$ ipython --no-banner

In [1]: import numpy as np

In [2]: np.set_printoptions(precision=3, suppress=True, linewidth=140, sign=" ")

In [3]: def rd(a):
   ...:     return np.round(a, 3) + 0
   ...: 

In [4]: F = np.loadtxt("case8.csv", delimiter=",")

In [5]: print(F)
[[ 7. -6. 24.]
 [ 1.  2. 12.]
 [ 0.  1.  3.]
 [ 6. -5. 21.]
 [ 1.  2. 12.]]

In [6]: Uu, sigma, Vt = np.linalg.svd(F)

In [7]: rd(sigma)
Out[7]: array([ 37.731,   6.883,   0.   ])

In [8]: out = Uu[:, :2] @ np.diag(sigma[:2]) @ Vt[:2]

In [9]: np.linalg.matrix_rank(F, rtol=0.05)
Out[9]: np.int64(2)

In [10]: rd(out)
Out[10]: 
array([[ 7., -6., 24.],
       [ 1.,  2., 12.],
       [ 0.,  1.,  3.],
       [ 6., -5., 21.],
       [ 1.,  2., 12.]])

In [11]: np.linalg.matrix_rank(out)
Out[11]: np.int64(2)

In [12]: X = np.load("a.npy")

In [13]: rd(X)
Out[13]: 
array([[-0.151, -0.226, -0.243,  0.564, -0.741],
       [-0.832, -0.377,  0.194, -0.355, -0.049],
       [ 0.378, -0.59 , -0.486, -0.507, -0.124],
       [ 0.302,  0.091,  0.654, -0.366, -0.582],
       [-0.227,  0.671, -0.489, -0.406, -0.307]])

In [14]: r0 = np.array([3, -5])

In [15]: rd(np.polyval(r0, X[3]))
Out[15]: array([-4.093, -4.727, -3.037, -6.097, -6.745])

In [16]: arr = np.load("test14.npy")

In [17]: arr
Out[17]: 
array([[ 0.,  1., -2., -1.],
       [ 0.,  0.,  1.,  2.],
       [ 0.,  0.,  3., -2.],
       [ 0.,  2.,  2., -1.]])

In [18]: Uu, sigma, Vt = np.linalg.svd(arr)

In [19]: np.argmax(sigma[:-1] / (sigma[1:] + 1e-6)) + 1
Out[19]: np.int64(3)

In [20]: out = Uu[:, :3] @ np.diag(sigma[:3]) @ Vt[:3]

In [21]: rd(out)
Out[21]: 
array([[ 0.,  1., -2., -1.],
       [ 0.,  0.,  1.,  2.],
       [ 0.,  0.,  3., -2.],
       [ 0.,  2.,  2., -1.]])

In [22]: print(rd(np.linalg.norm(arr - out, 2)), sigma[3])
0.0 0.0

In [23]: np.linalg.matrix_rank(out)
Out[23]: np.int64(3)

In [24]: np.linalg.matrix_rank(arr, rtol=0.05)
Out[24]: np.int64(3)

In [25]: np.argsort(-np.linalg.norm(arr, axis=0).round(6), kind="stable")[:3]
Out[25]: array([ 2,  3,  1])

In [26]: np.linalg.matrix_rank(arr, rtol=0.1)
Out[26]: np.int64(3)

In [27]: np.linalg.cond(arr) > 100
Out[27]: np.True_

In [28]: np.linalg.inv(arr)
LinAlgError: Singular matrix


In [29]: print(rd(np.trace(np.linalg.pinv(arr) @ arr)))
3.0

In [30]: np.allclose(arr[:-1].T @ np.linalg.lstsq(arr[:-1].T, arr[-1])[0], arr[-1])
Out[30]: True

In [31]: rd(arr @ np.linalg.pinv(arr) @ arr)
Out[31]: 
array([[ 0.,  1., -2., -1.],
       [ 0.,  0.,  1.,  2.],
       [ 0.,  0.,  3., -2.],
       [ 0.,  2.,  2., -1.]])

In [32]: np.abs(np.diag(np.linalg.qr(arr)[1])) > 1e-9
Out[32]: array([False,  True,  True,  True])

In [33]: rng = np.random.default_rng(3979)

In [34]: idx = rng.permutation(4)

In [35]: print(idx)
[ 2  0  3  1]

In [36]: out = arr[idx][:, idx]

In [37]: rd(np.sort(np.abs(np.linalg.eigvals(out))))
Out[37]: array([ 0.   ,  2.307,  2.634,  2.634])

In [38]: W0 = np.load("arr.npy")

In [39]: W0
Out[39]: 
array([[ 15,   3,  15,   5,   1,   5],
       [ 15,  24,   3,   5,   8,   1],
       [ 27,  27,  21,   9,   9,   7],
       [ 15,   3,  15,  15,   3,  15],
       [ 15,  24,   3,  15,  24,   3],
       [ 27,  27,  21,  27,  27,  21]])

In [40]: out = W0[0, 0] * W0[1:] - np.outer(W0[1:, 0], W0[0])

In [41]: out
Out[41]: 
array([[   0,  315, -180,    0,  105,  -60],
       [   0,  324,  -90,    0,  108,  -30],
       [   0,    0,    0,  150,   30,  150],
       [   0,  315, -180,  150,  345,  -30],
       [   0,  324,  -90,  270,  378,  180]])

In [42]: print(np.linalg.matrix_rank(out), np.linalg.matrix_rank(W0))
5 6

In [43]: np.flatnonzero(~out.round(6).any(axis=1))
Out[43]: array([], dtype=int64)

In [44]: r0, r1 = out[3], out[0]

In [45]: r0 @ r1
Out[45]: np.int64(169650)

In [46]: p = (r0 @ r1) / (r0 @ r0) * r0

In [47]: np.linalg.matrix_rank(np.outer(r0, r1))
Out[47]: np.int64(1)

In [48]: rd((r1 - p) @ r0)
Out[48]: np.float64(0.0)

In [49]: rd(r1 - p)
Out[49]: array([   0.   ,  120.   ,  -68.571,  -92.857, -108.571,  -41.429])

In [50]: K = np.load("x.npy")

In [51]: print(K)
[[  0   2   1]
 [  0   6   2]
 [  4   6   2]
 [  5   6   6]
 [  5   8   6]
 [  9  13   8]
 [  9  14   9]
 [ 10  18   9]
 [ 10  20   9]
 [ 11  23  14]
 [ 13  28  17]
 [ 13  28  21]
 [ 15  33  26]
 [ 19  37  26]
 [ 23  42  31]
 [ 27  44  33]]

In [52]: Z = K[[4, 8]].astype(float)

In [53]: for _ in range(6):
    ...:     idx = np.linalg.norm(K[:, None] - Z, axis=-1).argmin(axis=1)
    ...:     Z = np.array([K[idx == j].mean(axis=0) for j in range(2)])
    ...: 

In [54]: print(idx)
[ 0  0  0  0  0  0  0  0  0  1  1  1  1  1  1  1]

In [55]: np.abs(Z[1] - Z[0]).argmax()
Out[55]: np.int64(1)

In [56]: print(rd(Z[1] - Z[0]))
[ 11.508  23.238  18.222]

In [57]: rd(Z)
Out[57]: 
array([[  5.778,  10.333,   5.778],
       [ 17.286,  33.571,  24.   ]])

In [58]: data = np.load("sample5.npy")

In [59]: print(data)
[[ 7.  4.  0.]
 [ 4.  7.  0.]
 [ 0.  0.  3.]]

In [60]: low = np.linalg.cholesky(data)

In [61]: print(rd(low))
[[ 2.646  0.     0.   ]
 [ 1.512  2.171  0.   ]
 [ 0.     0.     1.732]]

In [62]: print(np.linalg.eigvalsh(data).min() > 0)
True

In [63]: print(rd(data / np.sqrt(np.outer(np.diag(data), np.diag(data)))))
[[ 1.     0.571  0.   ]
 [ 0.571  1.     0.   ]
 [ 0.     0.     1.   ]]

In [64]: rd(np.prod(np.diag(low)) ** 2), rd(np.linalg.det(data))
Out[64]: (np.float64(99.0), np.float64(99.0))

In [65]: rd(X @ X.T)
Out[65]: 
array([[ 1.,  0.,  0.,  0.,  0.],
       [ 0.,  1.,  0.,  0.,  0.],
       [ 0.,  0.,  1.,  0.,  0.],
       [ 0.,  0.,  0.,  1.,  0.],
       [ 0.,  0.,  0.,  0.,  1.]])

In [66]: print(rd(np.linalg.norm(X, axis=0)))
[ 1.  1.  1.  1.  1.]

In [67]: rd(X[:, 3] @ X[:, 1])
Out[67]: np.float64(0.0)

In [68]: rd(X.T @ X)
Out[68]: 
array([[ 1.,  0.,  0.,  0.,  0.],
       [ 0.,  1.,  0.,  0.,  0.],
       [ 0.,  0.,  1.,  0.,  0.],
       [ 0.,  0.,  0.,  1.,  0.],
       [ 0.,  0.,  0.,  0.,  1.]])
